% ipython --no-banner

In [1]: import numpy as np

In [2]: import numpy.linalg as la

In [3]: np.set_printoptions(precision=2, suppress=True, linewidth=200)

In [4]: J = np.load("a.npy")

In [5]: J
Out[5]: 
array([[1.  , 0.  , 0.  , 0.  , 0.  , 0.  , 0.  , 0.  , 0.  , 0.  ],
       [0.2 , 0.2 , 0.  , 0.  , 0.  , 0.  , 0.2 , 0.2 , 0.2 , 0.  ],
       [0.  , 0.  , 0.33, 0.  , 0.  , 0.  , 0.33, 0.  , 0.33, 0.  ],
       [0.  , 0.  , 0.2 , 0.2 , 0.  , 0.  , 0.2 , 0.  , 0.2 , 0.2 ],
       [0.33, 0.33, 0.  , 0.  , 0.33, 0.  , 0.  , 0.  , 0.  , 0.  ],
       [0.14, 0.14, 0.  , 0.  , 0.14, 0.14, 0.14, 0.14, 0.14, 0.  ],
       [0.  , 0.  , 0.  , 0.  , 0.  , 0.  , 0.5 , 0.5 , 0.  , 0.  ],
       [0.  , 0.  , 0.  , 0.33, 0.  , 0.33, 0.  , 0.33, 0.  , 0.  ],
       [0.  , 0.  , 0.  , 0.  , 0.  , 0.  , 0.5 , 0.  , 0.5 , 0.  ],
       [0.  , 0.33, 0.33, 0.  , 0.  , 0.  , 0.  , 0.  , 0.  , 0.33]])

In [6]: x0 = np.array([4, -1, 5, 1, 1, -5, -4, -3, 3, -5])

In [7]: J @ np.eye(10)[8]
Out[7]: array([0.  , 0.2 , 0.33, 0.2 , 0.  , 0.14, 0.  , 0.  , 0.5 , 0.  ])

In [8]: np.round(J @ (2 * x0), 2) + 0
Out[8]: array([ 8.  , -0.4 ,  2.67,  0.  ,  2.67, -1.43, -7.  , -4.67, -1.  , -0.67])

In [9]: la.norm(J @ x0) <= la.norm(J, 2) * la.norm(x0) + 1e-9
Out[9]: np.True_

In [10]: J @ np.ones(10)
Out[10]: array([1., 1., 1., 1., 1., 1., 1., 1., 1., 1.])

In [11]: np.round(J @ x0, 2) + 0
Out[11]: array([ 4.  , -0.2 ,  1.33,  0.  ,  1.33, -0.71, -3.5 , -2.33, -0.5 , -0.33])

In [12]: mat = np.loadtxt("out9.csv", delimiter=",")

In [13]: mat
Out[13]: 
array([[ 1.,  0.,  0.,  0.,  0.,  0.,  0.,  0.,  0.,  0.,  0.,  0.,  0.],
       [ 0.,  1.,  0.,  0.,  0.,  0.,  0.,  0.,  0.,  0.,  0.,  0.,  0.],
       [ 0.,  0.,  1.,  0.,  0.,  0.,  0.,  0.,  0.,  0.,  0.,  0.,  0.],
       [ 0.,  0.,  0.,  1.,  0.,  0.,  0.,  0.,  0.,  0.,  0.,  0.,  0.],
       [ 0.,  0.,  0.,  0.,  1.,  0.,  0.,  0.,  0.,  0.,  0.,  0.,  0.],
       [ 0.,  0.,  0.,  0.,  0.,  0.,  1.,  0.,  0.,  0.,  0.,  0.,  0.],
       [ 0.,  0.,  0.,  0.,  0., -1.,  0.,  0.,  0.,  0.,  0.,  0.,  0.],
       [ 0.,  0.,  0.,  0.,  0.,  0.,  0.,  1.,  0.,  0.,  0.,  0.,  0.],
       [ 0.,  0.,  0.,  0.,  0.,  0.,  0.,  0.,  1.,  0.,  0.,  0.,  0.],
       [ 0.,  0.,  0.,  0.,  0.,  0.,  0.,  0.,  0.,  1.,  0.,  0.,  0.],
       [ 0.,  0.,  0.,  0.,  0.,  0.,  0.,  0.,  0.,  0.,  1.,  0.,  0.],
       [ 0.,  0.,  0.,  0.,  0.,  0.,  0.,  0.,  0.,  0.,  0.,  1.,  0.],
       [ 0.,  0.,  0.,  0.,  0.,  0.,  0.,  0.,  0.,  0.,  0.,  0.,  1.]])

In [14]: x0 = np.array([-1, -4, 0, -1, -3, -1, -4, -3, 0, 4, 0, -4, -4])

In [15]: rhs = mat @ x0

In [16]: beta, lr = np.zeros(13), 1 / la.norm(mat, 2) ** 2

In [17]: for i in range(3):
    ...:     beta -= lr * mat.T @ (mat @ beta - rhs)
    ...:     if i % 1 == 0: print(i, round(la.norm(mat @ beta - rhs), 2))
    ...: 
0 0.0
1 0.0
2 0.0

In [18]: round(float(la.cond(mat)), 2)
Out[18]: 1.0

In [19]: la.norm(mat, axis=0)
Out[19]: array([1., 1., 1., 1., 1., 1., 1., 1., 1., 1., 1., 1., 1.])

In [20]: round(float(la.det(mat)), 2)
Out[20]: 1.0

In [21]: np.trace(mat)
Out[21]: np.float64(11.0)

In [22]: np.round(np.abs(la.eigvals(mat)).max(), 2)
Out[22]: np.float64(1.0)

In [23]: np.allclose(mat, mat.T)
Out[23]: False

In [24]: E = np.loadtxt("x.csv", delimiter=",")

In [25]: E
Out[25]: 
array([[0., 1., 0., 0., 0., 0., 0., 0.],
       [1., 0., 0., 0., 0., 0., 0., 0.],
       [0., 0., 0., 0., 1., 0., 0., 0.],
       [0., 0., 0., 0., 0., 0., 1., 0.],
       [0., 0., 0., 1., 0., 0., 0., 0.],
       [0., 0., 0., 0., 0., 1., 0., 0.],
       [0., 0., 0., 0., 0., 0., 0., 1.],
       [0., 0., 1., 0., 0., 0., 0., 0.]])

In [26]: np.sort(np.abs(la.eigvals(E)))
Out[26]: array([1., 1., 1., 1., 1., 1., 1., 1.])

In [27]: (E - E.T) / 2
Out[27]: 
array([[ 0. ,  0. ,  0. ,  0. ,  0. ,  0. ,  0. ,  0. ],
       [ 0. ,  0. ,  0. ,  0. ,  0. ,  0. ,  0. ,  0. ],
       [ 0. ,  0. ,  0. ,  0. ,  0.5,  0. ,  0. , -0.5],
       [ 0. ,  0. ,  0. ,  0. , -0.5,  0. ,  0.5,  0. ],
       [ 0. ,  0. , -0.5,  0.5,  0. ,  0. ,  0. ,  0. ],
       [ 0. ,  0. ,  0. ,  0. ,  0. ,  0. ,  0. ,  0. ],
       [ 0. ,  0. ,  0. , -0.5,  0. ,  0. ,  0. ,  0.5],
       [ 0. ,  0. ,  0.5,  0. ,  0. ,  0. , -0.5,  0. ]])

In [28]: E @ E
Out[28]: 
array([[1., 0., 0., 0., 0., 0., 0., 0.],
       [0., 1., 0., 0., 0., 0., 0., 0.],
       [0., 0., 0., 1., 0., 0., 0., 0.],
       [0., 0., 0., 0., 0., 0., 0., 1.],
       [0., 0., 0., 0., 0., 0., 1., 0.],
       [0., 0., 0., 0., 0., 1., 0., 0.],
       [0., 0., 1., 0., 0., 0., 0., 0.],
       [0., 0., 0., 0., 1., 0., 0., 0.]])

In [29]: round(np.abs(la.eigvals(E)).max(), 2)
Out[29]: np.float64(1.0)

In [30]: (E != 0).astype(int)
Out[30]: 
array([[0, 1, 0, 0, 0, 0, 0, 0],
       [1, 0, 0, 0, 0, 0, 0, 0],
       [0, 0, 0, 0, 1, 0, 0, 0],
       [0, 0, 0, 0, 0, 0, 1, 0],
       [0, 0, 0, 1, 0, 0, 0, 0],
       [0, 0, 0, 0, 0, 1, 0, 0],
       [0, 0, 0, 0, 0, 0, 0, 1],
       [0, 0, 1, 0, 0, 0, 0, 0]])

In [31]: np.flatnonzero(la.matrix_power((E != 0) + (E.T != 0) + np.eye(8), 8)[7])
Out[31]: array([2, 3, 4, 6, 7])

In [32]: x0 = np.array([-4, 5, -4, -2, 1, 4, 3, 4])

In [33]: np.abs(la.eigvals(E))
Out[33]: array([1., 1., 1., 1., 1., 1., 1., 1.])

In [34]: E.T @ (E @ x0)
Out[34]: array([-4.,  5., -4., -2.,  1.,  4.,  3.,  4.])

In [35]: 8 - la.matrix_rank(E - np.eye(8), tol=1e-8)
Out[35]: np.int64(3)

In [36]: la.inv(E)
Out[36]: 
array([[0., 1., 0., 0., 0., 0., 0., 0.],
       [1., 0., 0., 0., 0., 0., 0., 0.],
       [0., 0., 0., 0., 0., 0., 0., 1.],
       [0., 0., 0., 0., 1., 0., 0., 0.],
       [0., 0., 1., 0., 0., 0., 0., 0.],
       [0., 0., 0., 0., 0., 1., 0., 0.],
       [0., 0., 0., 1., 0., 0., 0., 0.],
       [0., 0., 0., 0., 0., 0., 1., 0.]])

In [37]: arr = np.load("w.npy")

In [38]: arr
Out[38]: 
array([[ 7.,  6., -6., -6.,  6., -2.,  0., -4.],
       [ 6., 12., -9., -9.,  9., -3.,  0., -6.],
       [-6., -9., 12.,  9., -9.,  3.,  0.,  6.],
       [-6., -9.,  9., 12., -9.,  3.,  0.,  6.],
       [ 6.,  9., -9., -9., 12., -3.,  0., -6.],
       [-2., -3.,  3.,  3., -3.,  4.,  0.,  2.],
       [ 0.,  0.,  0.,  0.,  0.,  0.,  3.,  0.],
       [-4., -6.,  6.,  6., -6.,  2.,  0.,  7.]])

In [39]: np.sort(la.eigvals(arr).real)
Out[39]: array([ 3.,  3.,  3.,  3.,  3.,  3.,  3., 48.])

In [40]: arr @ arr
Out[40]: 
array([[ 213.,  306., -306., -306.,  306., -102.,    0., -204.],
       [ 306.,  468., -459., -459.,  459., -153.,    0., -306.],
       [-306., -459.,  468.,  459., -459.,  153.,    0.,  306.],
       [-306., -459.,  459.,  468., -459.,  153.,    0.,  306.],
       [ 306.,  459., -459., -459.,  468., -153.,    0., -306.],
       [-102., -153.,  153.,  153., -153.,   60.,    0.,  102.],
       [   0.,    0.,    0.,    0.,    0.,    0.,    9.,    0.],
       [-204., -306.,  306.,  306., -306.,  102.,    0.,  213.]])

In [41]: (arr != 0).astype(int)
Out[41]: 
array([[1, 1, 1, 1, 1, 1, 0, 1],
       [1, 1, 1, 1, 1, 1, 0, 1],
       [1, 1, 1, 1, 1, 1, 0, 1],
       [1, 1, 1, 1, 1, 1, 0, 1],
       [1, 1, 1, 1, 1, 1, 0, 1],
       [1, 1, 1, 1, 1, 1, 0, 1],
       [0, 0, 0, 0, 0, 0, 1, 0],
       [1, 1, 1, 1, 1, 1, 0, 1]])
